% python3 -q
>>> import numpy as np
>>> from numpy import linalg as LA
>>> np.set_printoptions(precision=2, suppress=True, linewidth=120, legacy="1.25")
>>> W0 = np.array([[-3, 2, 2, -5, 4, 3, -1, -5],
...     [2, 5, 4, 0, -5, -3, -4, 1],
...     [4, 0, 1, -4, 0, 0, 5, -5],
...     [3, 2, -4, 0, -4, 4, -3, 0],
...     [-4, -2, 3, -3, -5, 4, 0, 5],
...     [1, -3, 5, -2, 4, 1, 0, -1],
...     [-1, 2, 2, -2, 0, -1, -3, -1],
...     [-2, 5, -4, -5, -5, -4, -3, 0]])
>>> W0
array([[-3,  2,  2, -5,  4,  3, -1, -5],
       [ 2,  5,  4,  0, -5, -3, -4,  1],
       [ 4,  0,  1, -4,  0,  0,  5, -5],
       [ 3,  2, -4,  0, -4,  4, -3,  0],
       [-4, -2,  3, -3, -5,  4,  0,  5],
       [ 1, -3,  5, -2,  4,  1,  0, -1],
       [-1,  2,  2, -2,  0, -1, -3, -1],
       [-2,  5, -4, -5, -5, -4, -3,  0]])
>>> B = W0 / LA.norm(W0, axis=1, keepdims=True)
>>> cov = B @ B.T
>>> (np.abs(cov) > 0.9).astype(int)
array([[1, 0, 0, 0, 0, 0, 0, 0],
       [0, 1, 0, 0, 0, 0, 0, 0],
       [0, 0, 1, 0, 0, 0, 0, 0],
       [0, 0, 0, 1, 0, 0, 0, 0],
       [0, 0, 0, 0, 1, 0, 0, 0],
       [0, 0, 0, 0, 0, 1, 0, 0],
       [0, 0, 0, 0, 0, 0, 1, 0],
       [0, 0, 0, 0, 0, 0, 0, 1]])
>>> M = np.load("w.npy")
>>> M
array([[ 0.2,  0.6,  2.3, -0.3, -1.3,  1.5, -0.1,  0. ],
       [ 2.3, -0.5, -0.9, -0.9, -0.3,  0. ,  0.9,  1.1],
       [-1.3, -0.2,  1.7,  0.7,  0.2, -1. ,  1.8, -0.3],
       [-2.8, -2.1,  0.9, -1.5,  0.1,  1.2,  0.9, -0.3],
       [ 0.7, -0.6,  0.9,  0. ,  0.8, -0.8, -0.4,  1.2],
       [-0.6,  0.3, -1.4, -1.4, -0.5, -0.6, -0.3,  0.8],
       [ 0.4,  1.6,  0.7, -0.2, -0.9, -0.3, -0.4, -1.4],
       [ 0. , -0.5,  0.6,  0.2,  1.3, -1.3,  0. ,  0. ],
       [-0.9,  0.6,  0.5, -0.3,  0. ,  0.8,  0.2, -0.6],
       [-0.2, -0.1,  1.6,  0.4, -0.1,  1.1,  1. ,  1. ],
       [-0.1,  0.6,  0.8,  1.4, -0.7,  1.2,  0.2, -1.2],
       [ 0.5,  0.4,  0. ,  1. ,  1. ,  1.8,  0.4,  1.3],
       [ 0.3,  1.8,  0. , -0.9,  0.6,  0.2, -0.3,  0.6],
       [ 5.1,  2.1,  4.2,  3.6,  2.1, -1.2, -1.5, -1.8],
       [ 0.1,  0.8, -0.5, -1.2,  1.2,  1.4,  0. , -1.6],
       [ 0.1,  0.1, -0.5, -0.4, -0.4, -1.4, -1.1, -0.6],
       [ 0.7,  1.9, -1.3,  3.2, -0.1, -0.1, -1.2,  0.7],
       [ 0. , -0.8, -0.9,  0.7,  1.1,  0.1,  1. , -0.3],
       [ 1.4,  0.6,  0.6, -0.3, -1.2, -0.5, -1.2, -1.1],
       [-0.6,  0.6,  0.2, -1.3, -0.1,  0.5, -1.1,  0.8],
       [ 1. , -2.4, -1.4,  3. ,  0.8,  2. ,  1.6, -1.4],
       [-1.1, -1.1,  1.7,  0.5,  0.1,  1.2,  1.7,  0.3],
       [-0.8, -0.3, -0.8,  0.4, -0.1, -3.2, -0.3,  0.4],
       [-0.4, -0.8,  2.4,  0.3,  1.4, -0.4,  1.1, -1.6],
       [ 0.6,  1.2,  0. , -2. , -1. , -0.7,  0. ,  0.7],
       [ 0.5,  1.3,  1.3, -0.4,  0.4,  0.6,  0.3, -0.5],
       [ 1.8, -0.1, -0.4,  0.6, -0.3,  0.1, -0.3, -0.3],
       [-0.9, -0.1, -0.9, -0.4,  0.8, -0.5,  0.9,  0.4],
       [-1. , -0.6, -0.1,  0.2,  0.1,  0. ,  0.1, -0.1],
       [ 0.1,  0.3, -1. ,  0.2,  0.4,  0.4,  0.3, -0.3],
       [-0.6,  0.6,  0.2, -0.4, -0.6,  0. ,  0. , -0.5]])
>>> cen = M - M.mean(axis=0)
>>> U, sv, Vt = LA.svd(cen, full_matrices=False)
>>> np.abs(U[:, 0]).argmax()
13
>>> round(float((sv ** 2).sum() ** 2 / (sv ** 4).sum()), 2)
5.03
>>> np.abs(Vt[0]).argmax()
0
>>> np.round(np.abs(Vt[-1]), 2) + 0
array([0.11, 0.46, 0.1 , 0.  , 0.16, 0.2 , 0.83, 0.09])
>>> sv ** 2 / (sv ** 2).sum()
array([0.33, 0.2 , 0.15, 0.11, 0.07, 0.06, 0.05, 0.02])
>>> Vt[0] * np.sign(Vt[0, np.abs(Vt[0]).argmax()])
array([ 0.65,  0.29,  0.35,  0.5 ,  0.15, -0.11, -0.22, -0.2 ])
>>> LA.matrix_rank(cen)
8
